% python3 -q
>>> import numpy as np
>>> from numpy import linalg as LA
>>> np.set_printoptions(precision=1, suppress=True, linewidth=200, sign=" ")
>>> def tidy(a):
...     return np.round(a, 1) + 0
... 
>>> feats = np.loadtxt("case0.csv", delimiter=",")
>>> feats
array([[  0.,   0.,   0.,   0.,   0.,   0.,   0.,   2.,   3.,   3.],
       [  5.,   1.,   1.,   0.,   4.,   3.,   3.,   4.,   8.,   3.],
       [ 10.,   5.,   4.,   2.,   8.,   5.,   4.,   5.,   8.,   8.],
       [ 13.,  10.,   9.,   7.,  13.,  10.,   9.,  10.,  10.,   8.],
       [ 15.,  10.,  14.,   9.,  18.,  13.,  12.,  13.,  10.,   8.],
       [ 16.,  14.,  19.,   9.,  22.,  13.,  12.,  15.,  13.,  13.],
       [ 18.,  18.,  23.,  10.,  23.,  16.,  17.,  20.,  17.,  16.],
       [ 21.,  21.,  27.,  11.,  26.,  17.,  21.,  23.,  21.,  16.],
       [ 25.,  22.,  27.,  16.,  27.,  22.,  23.,  24.,  25.,  18.],
       [ 26.,  25.,  31.,  19.,  28.,  22.,  24.,  28.,  25.,  18.],
       [ 27.,  30.,  33.,  23.,  32.,  25.,  29.,  33.,  29.,  19.],
       [ 29.,  30.,  37.,  25.,  33.,  28.,  31.,  34.,  30.,  23.],
       [ 30.,  32.,  39.,  29.,  37.,  29.,  34.,  35.,  31.,  23.],
       [ 30.,  37.,  40.,  33.,  38.,  31.,  39.,  38.,  31.,  28.],
       [ 31.,  37.,  41.,  38.,  40.,  33.,  44.,  41.,  33.,  28.],
       [ 31.,  41.,  43.,  43.,  43.,  35.,  44.,  44.,  36.,  33.],
       [ 31.,  46.,  48.,  43.,  46.,  38.,  46.,  46.,  41.,  34.],
       [ 33.,  47.,  53.,  47.,  48.,  42.,  49.,  49.,  41.,  37.],
       [ 33.,  47.,  58.,  52.,  51.,  46.,  53.,  50.,  43.,  38.],
       [ 37.,  51.,  59.,  57.,  55.,  51.,  53.,  50.,  44.,  40.],
       [ 38.,  54.,  61.,  59.,  57.,  53.,  55.,  52.,  47.,  41.]])
>>> x0 = np.array([-9, -2, -4, -5, 7, -1, -6, -6, -2, 5])
>>> rhs = feats @ x0
>>> tidy(LA.lstsq(feats, rhs)[0])
array([-9., -2., -4., -5.,  7., -1., -6., -6., -2.,  5.])
>>> rhs
array([   -3.,   -69.,  -105.,  -221.,  -273.,  -275.,  -371.,  -455.,  -532.,  -601.,  -686.,  -726.,  -766.,  -818.,  -896.,  -917.,  -958., -1029., -1086., -1128., -1174.])
>>> rng = np.random.default_rng(894311)
>>> rhs = rhs + 0.1 * rng.normal(size=21)
>>> tidy(rhs)
array([   -3.2,   -69. ,  -105. ,  -221. ,  -273.1,  -275.1,  -370.9,  -454.9,  -531.8,  -600.8,  -685.8,  -726. ,  -766. ,  -818. ,  -896. ,  -917. ,  -958. , -1029. , -1086. , -1128.2, -1174. ])
>>> b, *_ = LA.lstsq(feats, rhs)
>>> tidy(b)
array([-9., -2., -4., -5.,  7., -1., -6., -6., -2.,  5.])
>>> tidy(LA.norm(rhs - feats @ b))
np.float64(0.3)
>>> x0 = np.array([-2, 1, 2, -1, 1, 2, 1, 1, 0, 2])
>>> rhs = feats @ x0
>>> b, lr = np.zeros(10), 1 / LA.norm(feats, 2) ** 2
>>> for i in range(200):
...     b -= lr * feats.T @ (feats @ b - rhs)
...     if i % 50 == 0: print(i, round(LA.norm(feats @ b - rhs), 1))
... 
0 33.1
50 30.9
100 29.4
150 28.2
>>> tidy(b)
array([ 0.3,  0.8,  1. ,  0.9,  0.8,  0.7,  0.8,  0.7,  0.6,  0.7])
>>> tidy(LA.cond(feats))
np.float64(192.1)
>>> def softmax(z):
...     e = np.exp(z - z.max(axis=-1, keepdims=True))
...     return e / e.sum(axis=-1, keepdims=True)
... 
>>> tidy(softmax(10 * feats[15]))
array([ 0. ,  0. ,  0. ,  0. ,  0. ,  0. ,  0.5,  0.5,  0. ,  0. ])
>>> tidy(softmax(feats[15] + 5))
array([ 0. ,  0. ,  0.1,  0.1,  0.1,  0. ,  0.3,  0.3,  0. ,  0. ])
>>> S = feats @ feats.T / np.sqrt(10)
>>> softmax(S).round(6).argmax(axis=1)
array([ 20,  20,  20,  20,  20,  20,  20,  20,  20,  20,  20,  20,  20,  20,  20,  20,  20,  20,  20,  20,  20])
>>> softmax(S)[15] @ feats
array([ 38.,  54.,  61.,  59.,  57.,  53.,  55.,  52.,  47.,  41.])
>>> A2 = feats / np.sqrt((feats ** 2).mean(axis=1, keepdims=True))
>>> tidy(LA.norm(A2, axis=1))
array([ 3.2,  3.2,  3.2,  3.2,  3.2,  3.2,  3.2,  3.2,  3.2,  3.2,  3.2,  3.2,  3.2,  3.2,  3.2,  3.2,  3.2,  3.2,  3.2,  3.2,  3.2])
>>> LA.matrix_rank(feats - feats.mean(axis=1, keepdims=True))
np.int64(9)
>>> m1 = np.load("run8.npy")
>>> m1
array([[ 8,  6,  4,  3,  6, -1, -8,  2,  7, -4],
       [ 0,  5, -2,  3, -7, -2,  2,  8, -6, -3],
       [ 0,  0,  4,  8, -5,  3,  0, -7,  9, -6],
       [ 0,  0,  0, -4,  3, -1,  7,  3,  8,  9],
       [ 0,  0,  0,  0,  8,  3, -2,  3, -2,  1],
       [ 0,  0,  0,  0,  0,  7, -2, -7, -4,  5],
       [ 0,  0,  0,  0,  0,  0, -6,  8,  8, -7],
       [ 0,  0,  0,  0,  0,  0,  0,  0,  5, -8],
       [ 0,  0,  0,  0,  0,  0,  0,  0,  8,  9],
       [ 0,  0,  0,  0,  0,  0,  0,  0,  0, -2]])
>>> # triangular, det is the product of the diagonal
>>> u, g = m1[6], m1[3]
>>> u @ u
np.int64(213)
>>> p = (u @ g) / (u @ u) * u
>>> LA.matrix_rank(np.outer(u, g))
np.int64(1)
>>> tidy(LA.norm(u + g) ** 2 + LA.norm(u - g) ** 2)
np.float64(884.0)
>>> tidy(g - p)
array([ 0. ,  0. ,  0. , -4. ,  3. , -1. ,  6.5,  3.6,  8.6,  8.4])
>>> np.argsort(-LA.norm(m1, axis=0).round(6), kind="stable")[:3]
array([ 8,  9,  7])
>>> J = np.loadtxt("layer12.csv", delimiter=",")
>>> tidy(J)
array([[ 0. ,  0. ,  0. ,  0.1,  0. ,  0. ,  0. ,  0.1,  0. ,  0.1,  0. ],
       [ 0. ,  0. ,  0. ,  0. ,  0. ,  0. ,  0. ,  0. ,  0. ,  0. ,  0. ],
       [ 0. ,  0. ,  0.1,  0.1,  0.1,  0.1,  0.1,  0.1,  0. ,  0.2,  0. ],
       [ 0.1,  0. ,  0.1,  0.1,  0.1,  0.1,  0.1,  0.1,  0. ,  0.2,  0. ],
       [ 0. ,  0. ,  0.1,  0.1,  0.1,  0.1,  0.1,  0.1,  0. ,  0.2,  0. ],
       [ 0. ,  0. ,  0.1,  0.1,  0.1,  0.1,  0.1,  0.1,  0. ,  0.2,  0. ],
       [ 0. ,  0. ,  0.1,  0.1,  0.1,  0.1,  0.1,  0.1,  0. ,  0.2,  0. ],
       [ 0.1,  0. ,  0.1,  0.1,  0.1,  0.1,  0.1,  0.1,  0. ,  0.2,  0. ],
       [ 0. ,  0. ,  0. ,  0. ,  0. ,  0. ,  0. ,  0. ,  0. ,  0. ,  0. ],
       [ 0.1,  0. ,  0.2,  0.2,  0.2,  0.2,  0.2,  0.2,  0. ,  0.4,  0. ],
       [ 0. ,  0. ,  0. ,  0. ,  0. ,  0. ,  0. ,  0. ,  0. ,  0. ,  0. ]])
>>> LA.matrix_rank(J, rtol=0.1)
np.int64(1)
>>> np.argsort(-LA.norm(J, axis=0).round(6), kind="stable")[:3]
array([ 9,  3,  7])
>>> tidy(LA.norm(J, 2) / LA.norm(J))
np.float64(1.0)
>>> LA.cond(J) > 100
np.True_
>>> rank = LA.matrix_rank(J)
>>> rank
np.int64(1)
>>> ns = LA.svd(J)[2][rank:].T
>>> tidy(ns @ ns.T)
array([[ 1. ,  0. ,  0. , -0.1,  0. ,  0. ,  0. , -0.1,  0. , -0.1,  0. ],
       [ 0. ,  1. ,  0. ,  0. ,  0. ,  0. ,  0. ,  0. ,  0. ,  0. ,  0. ],
       [ 0. ,  0. ,  0.9, -0.1, -0.1, -0.1, -0.1, -0.1,  0. , -0.2,  0. ],
       [-0.1,  0. , -0.1,  0.9, -0.1, -0.1, -0.1, -0.1,  0. , -0.2,  0. ],
       [ 0. ,  0. , -0.1, -0.1,  0.9, -0.1, -0.1, -0.1,  0. , -0.2,  0. ],
       [ 0. ,  0. , -0.1, -0.1, -0.1,  0.9, -0.1, -0.1,  0. , -0.2,  0. ],
       [ 0. ,  0. , -0.1, -0.1, -0.1, -0.1,  0.9, -0.1,  0. , -0.2,  0. ],
       [-0.1,  0. , -0.1, -0.1, -0.1, -0.1, -0.1,  0.9,  0. , -0.2,  0. ],
       [ 0. ,  0. ,  0. ,  0. ,  0. ,  0. ,  0. ,  0. ,  1. ,  0. ,  0. ],
       [-0.1,  0. , -0.2, -0.2, -0.2, -0.2, -0.2, -0.2,  0. ,  0.6,  0. ],
       [ 0. ,  0. ,  0. ,  0. ,  0. ,  0. ,  0. ,  0. ,  0. ,  0. ,  1. ]])
>>> LA.matrix_rank(J.T @ J), LA.matrix_rank(J @ J.T)
(np.int64(1), np.int64(1))
>>> ns.shape
(11, 10)
>>> [int(LA.matrix_rank(np.delete(J, i, axis=0))) for i in range(11)]
[1, 1, 1, 1, 1, 1, 1, 1, 1, 1, 1]
>>> np.allclose(J @ ns, 0)
True
>>> w, V = LA.eigh(J)
>>> tidy(LA.svd(J, compute_uv=False))
array([ 1.,  0.,  0.,  0.,  0.,  0.,  0.,  0.,  0.,  0.,  0.])
>>> tidy(V.T @ V)
array([[ 1.,  0.,  0.,  0.,  0.,  0.,  0.,  0.,  0.,  0.,  0.],
       [ 0.,  1.,  0.,  0.,  0.,  0.,  0.,  0.,  0.,  0.,  0.],
       [ 0.,  0.,  1.,  0.,  0.,  0.,  0.,  0.,  0.,  0.,  0.],
       [ 0.,  0.,  0.,  1.,  0.,  0.,  0.,  0.,  0.,  0.,  0.],
       [ 0.,  0.,  0.,  0.,  1.,  0.,  0.,  0.,  0.,  0.,  0.],
       [ 0.,  0.,  0.,  0.,  0.,  1.,  0.,  0.,  0.,  0.,  0.],
       [ 0.,  0.,  0.,  0.,  0.,  0.,  1.,  0.,  0.,  0.,  0.],
       [ 0.,  0.,  0.,  0.,  0.,  0.,  0.,  1.,  0.,  0.,  0.],
       [ 0.,  0.,  0.,  0.,  0.,  0.,  0.,  0.,  1.,  0.,  0.],
       [ 0.,  0.,  0.,  0.,  0.,  0.,  0.,  0.,  0.,  1.,  0.],
       [ 0.,  0.,  0.,  0.,  0.,  0.,  0.,  0.,  0.,  0.,  1.]])
>>> np.abs(V[:, -1]).round(6).argmax()
np.int64(9)
>>> (w > 1e-8).sum(), (w < -1e-8).sum()
(np.int64(1), np.int64(0))
>>> lab = rng.permutation(11)
>>> lab
array([  1,   7,   3,   6,   4,  10,   9,   0,   8,   5,   2])
>>> A2 = J[lab][:, lab]
>>> np.allclose(A2, J)
False
>>> tidy(np.sort(np.abs(LA.eigvals(A2))))
array([ 0.,  0.,  0.,  0.,  0.,  0.,  0.,  0.,  0.,  0.,  1.])
>>> np.trace(A2)
np.float64(1.0)
>>> tidy(np.diag(A2))
array([ 0. ,  0.1,  0.1,  0.1,  0.1,  0. ,  0.4,  0. ,  0. ,  0.1,  0.1])
>>> A = np.loadtxt("mat.csv", delimiter=",")
>>> A
array([[ 0., -1., -1.,  2.,  3.,  1.,  3., -4.,  2., -5., -1., -1.,  4., -2.],
       [ 0.,  0.,  0.,  5.,  2.,  2., -3., -5., -2., -5., -5., -5.,  3., -3.],
       [ 0.,  0.,  0.,  2.,  5.,  2.,  0.,  5., -1., -1.,  4., -5.,  3.,  5.],
       [ 0.,  0.,  0.,  0.,  4., -1.,  5., -5.,  5., -4.,  4., -5.,  3., -5.],
       [ 0.,  0.,  0.,  0.,  0., -5., -2., -1.,  5.,  4., -2.,  0., -4.,  0.],
       [ 0.,  0.,  0.,  0.,  0.,  0.,  4., -5.,  5.,  4., -1., -5., -3., -1.],
       [ 0.,  0.,  0.,  0.,  0.,  0.,  0., -5.,  0.,  3., -2.,  0., -4., -5.],
       [ 0.,  0.,  0.,  0.,  0.,  0.,  0.,  0.,  3., -1.,  4., -3., -2.,  1.],
       [ 0.,  0.,  0.,  0.,  0.,  0.,  0.,  0.,  0.,  3.,  2.,  5.,  0.,  0.],
       [ 0.,  0.,  0.,  0.,  0.,  0.,  0.,  0.,  0.,  0.,  2.,  2., -3.,  3.],
       [ 0.,  0.,  0.,  0.,  0.,  0.,  0.,  0.,  0.,  0.,  0.,  4., -4.,  2.],
       [ 0.,  0.,  0.,  0.,  0.,  0.,  0.,  0.,  0.,  0.,  0.,  0.,  4., -5.],
       [ 0.,  0.,  0.,  0.,  0.,  0.,  0.,  0.,  0.,  0.,  0.,  0.,  0., -5.],
       [ 0.,  0.,  0.,  0.,  0.,  0.,  0.,  0.,  0.,  0.,  0.,  0.,  0.,  0.]])
>>> x0 = np.array([-3, -1, 1, 2, 5, -1, 1, -4, 3, -3, 4, 5, 1, 0])
>>> h = np.maximum(A @ x0, 0)
>>> np.maximum(A @ (3 * x0), 0)
array([ 159.,    6.,    3.,  201.,    0.,    0.,    0.,   33.,   72.,   45.,   48.,   12.,    0.,    0.])
>>> A.T @ h
array([   0.,  -53.,  -53.,  118.,  436.,   -8.,  488., -552.,  469., -483.,  331., -222.,  307., -374.])
